% python3 -q
>>> import numpy as np
>>> from numpy import linalg as LA
>>> np.set_printoptions(precision=3, suppress=True, linewidth=200)
>>> rd = lambda a: np.round(a, 3) + 0
>>> A = np.array([[-1, 0, 1, 2, 3, 4],
...     [5, 6, 7, 8, 9, 10],
...     [11, 12, 13, 14, 15, 16],
...     [17, 18, 19, 20, 21, 22],
...     [23, 24, 25, 26, 27, 28],
...     [29, 30, 31, 32, 33, 34]])
>>> A
array([[-1,  0,  1,  2,  3,  4],
       [ 5,  6,  7,  8,  9, 10],
       [11, 12, 13, 14, 15, 16],
       [17, 18, 19, 20, 21, 22],
       [23, 24, 25, 26, 27, 28],
       [29, 30, 31, 32, 33, 34]])
>>> Uu, sv, Vt = LA.svd(A)
>>> evecs = Vt[:(sv > 1e-8).sum()]
>>> rng = np.random.default_rng(5532)
>>> vec = A[3] + -1 * A[4] + rng.integers(2) * np.eye(6)[2]
>>> vec
array([-6., -6., -6., -6., -6., -6.])
>>> LA.matrix_rank(np.vstack([A, vec]))
np.int64(2)
>>> rd(LA.norm(vec - evecs.T @ evecs @ vec))
np.float64(0.0)
>>> A2 = A / np.sqrt((A ** 2).mean(axis=1, keepdims=True))
>>> LA.matrix_rank(A - A.mean(axis=1, keepdims=True))
np.int64(1)
>>> rd(A2[1])
array([0.65, 0.78, 0.91, 1.04, 1.17, 1.3 ])
>>> A - A.mean(axis=1, keepdims=True)
array([[-2.5, -1.5, -0.5,  0.5,  1.5,  2.5],
       [-2.5, -1.5, -0.5,  0.5,  1.5,  2.5],
       [-2.5, -1.5, -0.5,  0.5,  1.5,  2.5],
       [-2.5, -1.5, -0.5,  0.5,  1.5,  2.5],
       [-2.5, -1.5, -0.5,  0.5,  1.5,  2.5],
       [-2.5, -1.5, -0.5,  0.5,  1.5,  2.5]])
>>> LA.matrix_rank(A2) == LA.matrix_rank(A)
np.True_
>>> labels = rng.permutation(6)
>>> labels
array([1, 2, 0, 5, 4, 3])
>>> A2 = A[labels][:, labels]
>>> np.allclose(A2, A)
False
>>> A2
array([[ 6,  7,  5, 10,  9,  8],
       [12, 13, 11, 16, 15, 14],
       [ 0,  1, -1,  4,  3,  2],
       [30, 31, 29, 34, 33, 32],
       [24, 25, 23, 28, 27, 26],
       [18, 19, 17, 22, 21, 20]])
>>> np.trace(A2)
np.int64(99)
>>> np.diag(A2)
array([ 6, 13, -1, 34, 27, 20])
>>> A2 = np.array([[6, -9, 4, 7, 6],
...     [6, 8, 6, 1, -6],
...     [6, 9, -6, 7, 9],
...     [-4, 2, 6, 7, -3],
...     [-9, -5, -1, 9, -3]])
>>> mat = A2 - A2.T
>>> mat
array([[  0, -15,  -2,  11,  15],
       [ 15,   0,  -3,  -1,  -1],
       [  2,   3,   0,   1,  10],
       [-11,   1,  -1,   0, -12],
       [-15,   1, -10,  12,   0]])
>>> Uu, sv, Vt = LA.svd(mat)
>>> np.argmax(sv[:-1] / (sv[1:] + 1e-6)) + 1
np.int64(4)
>>> rd(sv)
array([26.85 , 26.85 , 10.491, 10.491,  0.   ])
>>> A2 = Uu[:, :4] @ np.diag(sv[:4]) @ Vt[:4]
>>> rd(LA.norm(mat - A2, 2)), rd(sv[4])
(np.float64(0.0), np.float64(0.0))
>>> rd(A2)
array([[  0., -15.,  -2.,  11.,  15.],
       [ 15.,   0.,  -3.,  -1.,  -1.],
       [  2.,   3.,   0.,   1.,  10.],
       [-11.,   1.,  -1.,   0., -12.],
       [-15.,   1., -10.,  12.,   0.]])
>>> LA.matrix_rank(A2)
np.int64(4)
>>> LA.matrix_rank(mat, rtol=0.05)
np.int64(4)
>>> LA.cond(mat) > 100
np.True_
>>> [round(float(x), 3) for x in LA.svd(mat, compute_uv=False)[:3]]
[26.85, 26.85, 10.491]
>>> vec = np.array([-1, 3, 0, -1, 1])
>>> rd(LA.svd(mat, compute_uv=False))
array([26.85 , 26.85 , 10.491, 10.491,  0.   ])
>>> rd(LA.eigvals(mat).real)
array([0., 0., 0., 0., 0.])
>>> q = LA.solve(np.eye(5) - mat, np.eye(5) + mat)
>>> rd(q @ q.T)
array([[1., 0., 0., 0., 0.],
       [0., 1., 0., 0., 0.],
       [0., 0., 1., 0., 0.],
       [0., 0., 0., 1., 0.],
       [0., 0., 0., 0., 1.]])
>>> rd(LA.det(q))
np.float64(1.0)
>>> Uu, sv, Vt = LA.svd(mat)
>>> evecs = Vt[:(sv > 1e-8).sum()]
>>> vec = mat[2] + -2 * mat[4] + rng.integers(2) * np.eye(5)[0]
>>> vec
array([ 32.,   1.,  20., -23.,  10.])
>>> rd(np.diag(evecs.T @ evecs))
array([0.974, 0.936, 0.61 , 0.511, 0.968])
>>> np.allclose(evecs.T @ evecs @ vec, vec)
True
>>> LA.matrix_rank(np.vstack([mat, vec]))
np.int64(4)
>>> K = np.tril(np.array([[-2, 0, 1, 1, 1, 0],
...     [2, 0, 1, 0, -2, 1],
...     [-2, 1, -1, 2, -2, 1],
...     [0, -1, 2, 0, -2, -2],
...     [1, 2, -1, 1, -1, 2],
...     [0, -1, 1, 0, -1, -2]]), -1) + np.eye(6, dtype=int)
>>> K
array([[ 1,  0,  0,  0,  0,  0],
       [ 2,  1,  0,  0,  0,  0],
       [-2,  1,  1,  0,  0,  0],
       [ 0, -1,  2,  1,  0,  0],
       [ 1,  2, -1,  1,  1,  0],
       [ 0, -1,  1,  0, -1,  1]])
>>> # triangular: eigenvalues sit on the diagonal
>>> Uu, sv, Vt = LA.svd(K)
>>> np.argmax(sv[:-1] / (sv[1:] + 1e-6)) + 1
np.int64(5)
>>> rd(sv)
array([3.928, 2.794, 2.118, 1.239, 0.862, 0.04 ])
>>> A2 = Uu[:, :5] @ np.diag(sv[:5]) @ Vt[:5]
>>> LA.matrix_rank(A2)
np.int64(5)
>>> rd(A2)
array([[ 0.999,  0.003, -0.006,  0.016, -0.028, -0.018],
       [ 2.   ,  0.999,  0.002, -0.006,  0.009,  0.006],
       [-2.   ,  1.001,  0.999,  0.003, -0.005, -0.003],
       [ 0.   , -1.   ,  2.   ,  0.999,  0.002,  0.001],
       [ 1.   ,  2.   , -1.   ,  1.001,  0.999, -0.001],
       [ 0.   , -1.   ,  1.   ,  0.   , -1.001,  1.   ]])
>>> LA.matrix_rank(K, rtol=0.05)
np.int64(5)
>>> rd(LA.norm(K - A2, 2)), rd(sv[5])
(np.float64(0.04), np.float64(0.04))
>>> A2 = K / np.sqrt((K ** 2).mean(axis=1, keepdims=True))
>>> rd(K - K.mean(axis=1, keepdims=True))
array([[ 0.833, -0.167, -0.167, -0.167, -0.167, -0.167],
       [ 1.5  ,  0.5  , -0.5  , -0.5  , -0.5  , -0.5  ],
       [-2.   ,  1.   ,  1.   ,  0.   ,  0.   ,  0.   ],
       [-0.333, -1.333,  1.667,  0.667, -0.333, -0.333],
       [ 0.333,  1.333, -1.667,  0.333,  0.333, -0.667],
       [ 0.   , -1.   ,  1.   ,  0.   , -1.   ,  1.   ]])
>>> rd(LA.norm(A2, axis=1))
array([2.449, 2.449, 2.449, 2.449, 2.449, 2.449])
>>> LA.matrix_rank(K - K.mean(axis=1, keepdims=True))
np.int64(5)
>>> LA.matrix_rank(K, rtol=0.1)
np.int64(5)
>>> np.argsort(-LA.norm(K, axis=0).round(6), kind="stable")[:3]
array([0, 1, 2])
>>> LA.cond(K) > 100
np.False_
>>> [round(float(x), 3) for x in LA.svd(K, compute_uv=False)[:3]]
[3.928, 2.794, 2.118]
>>> np.abs(np.diag(LA.qr(A)[1])) > 1e-9
array([ True,  True, False, False, False, False])
>>> LA.lstsq(A[:-1].T, A[-1])[2]
np.int32(2)
>>> np.allclose(A[:-1].T @ LA.lstsq(A[:-1].T, A[-1])[0], A[-1])
True
>>> rd(np.trace(LA.pinv(A) @ A))
np.float64(2.0)
>>> A2 = np.array([[1, 2], [0, 1], [2, 3], [0, 3], [3, 0], [1, 3]])
>>> np.einsum("ik,kj->ji", K, A2)
array([[1, 2, 0, 4, 2, 0],
       [2, 5, 0, 8, 4, 5]])
>>> LA.matrix_rank(np.vstack([K, A2.T]))
np.int64(6)
>>> K @ A2
array([[1, 2],
       [2, 5],
       [0, 0],
       [4, 8],
       [2, 4],
       [0, 5]])
>>> LA.matrix_rank(K @ A2)
np.int64(2)
>>> np.einsum("ij->j", K)
array([2, 2, 3, 2, 0, 1])
>>> data = np.cumsum(np.array([[0, -1, -1, -1, 2],
...     [2, -2, -1, 0, 0],
...     [-2, -2, 0, 2, -1],
...     [-1, 1, 1, 0, 1],
...     [2, -1, 2, 1, 0],
...     [-2, 0, -1, 0, 1],
...     [-1, 0, 0, 2, 2],
...     [1, 2, 2, -1, 0],
...     [0, -1, -2, -2, 1],
...     [1, -2, 0, 2, -1],
...     [2, 1, 2, -2, -2],
...     [-1, 0, 2, -2, -2],
...     [-1, 2, 0, 0, 2],
...     [1, -1, -1, -2, 2],
...     [-2, 0, 0, 0, 0],
...     [0, -2, 2, -2, 0],
...     [0, -2, -2, -2, 1],
...     [-2, -1, 0, 0, -1],
...     [1, 2, 0, -2, -2],
...     [-1, 0, 1, -2, 0],
...     [-2, -1, -2, -2, 0]]), axis=0)
>>> data
array([[  0,  -1,  -1,  -1,   2],
       [  2,  -3,  -2,  -1,   2],
       [  0,  -5,  -2,   1,   1],
       [ -1,  -4,  -1,   1,   2],
       [  1,  -5,   1,   2,   2],
       [ -1,  -5,   0,   2,   3],
       [ -2,  -5,   0,   4,   5],
       [ -1,  -3,   2,   3,   5],
       [ -1,  -4,   0,   1,   6],
       [  0,  -6,   0,   3,   5],
       [  2,  -5,   2,   1,   3],
       [  1,  -5,   4,  -1,   1],
       [  0,  -3,   4,  -1,   3],
       [  1,  -4,   3,  -3,   5],
       [ -1,  -4,   3,  -3,   5],
       [ -1,  -6,   5,  -5,   5],
       [ -1,  -8,   3,  -7,   6],
       [ -3,  -9,   3,  -7,   5],
       [ -2,  -7,   3,  -9,   3],
       [ -3,  -7,   4, -11,   3],
       [ -5,  -8,   2, -13,   3]])
>>> rd(LA.svd(data, compute_uv=False))
array([35.476, 18.154,  7.991,  6.064,  4.825])
>>> data.shape
(21, 5)
